$ python3 -q
>>> import numpy as np
>>> import numpy.linalg as la
>>> np.set_printoptions(precision=2, suppress=True, linewidth=100, legacy="1.25")
>>> m1 = np.loadtxt("test2.csv", delimiter=",")
>>> m1
array([[ -1.,   8.,  -1.,  -7.],
       [  1.,  -5.,   1.,   4.],
       [  3.,  18.,  -3., -15.],
       [  1.,  -8.,   1.,   7.]])
>>> C2 = m1.T @ m1
>>> (m1 @ m1.T).shape
(4, 4)
>>> np.round(la.svd(m1, compute_uv=False) ** 2, 2) + 0
array([829.91,   9.86,   0.24,   0.  ])
>>> C2
array([[  12.,   33.,   -6.,  -27.],
       [  33.,  477.,  -75., -402.],
       [  -6.,  -75.,   12.,   63.],
       [ -27., -402.,   63.,  339.]])
>>> np.round(la.eigvalsh(C2)[::-1], 2) + 0
array([829.91,   9.86,   0.24,   0.  ])
>>> C2 @ la.pinv(C2) @ C2
array([[  12.,   33.,   -6.,  -27.],
       [  33.,  477.,  -75., -402.],
       [  -6.,  -75.,   12.,   63.],
       [ -27., -402.,   63.,  339.]])
>>> np.unique(C2.round(6), axis=0).shape
(4, 4)
>>> np.allclose(C2[:-1].T @ la.lstsq(C2[:-1].T, C2[-1])[0], C2[-1])
True
>>> round(float(np.trace(la.pinv(C2) @ C2)), 2)
3.0
>>> arr = np.load("out3.npy")
>>> arr
array([[ 0, -4,  4, -1, -5, -5,  4],
       [ 4,  0,  2,  5, -1,  0, -4],
       [-4, -2,  0, -1,  0,  1, -2],
       [ 1, -5,  1,  0, -5, -7,  1],
       [ 5,  1,  0,  5,  0, -6, -8],
       [ 5,  0, -1,  7,  6,  0, -7],
       [-4,  4,  2, -1,  8,  7,  0]])
>>> # antisymmetric, zero diagonal
>>> rng = np.random.default_rng(375)
>>> lab = rng.permutation(7)
>>> lab
array([1, 3, 6, 0, 5, 4, 2])
>>> B = arr[lab][:, lab]
>>> np.trace(B)
0
>>> np.allclose(B, arr)
False
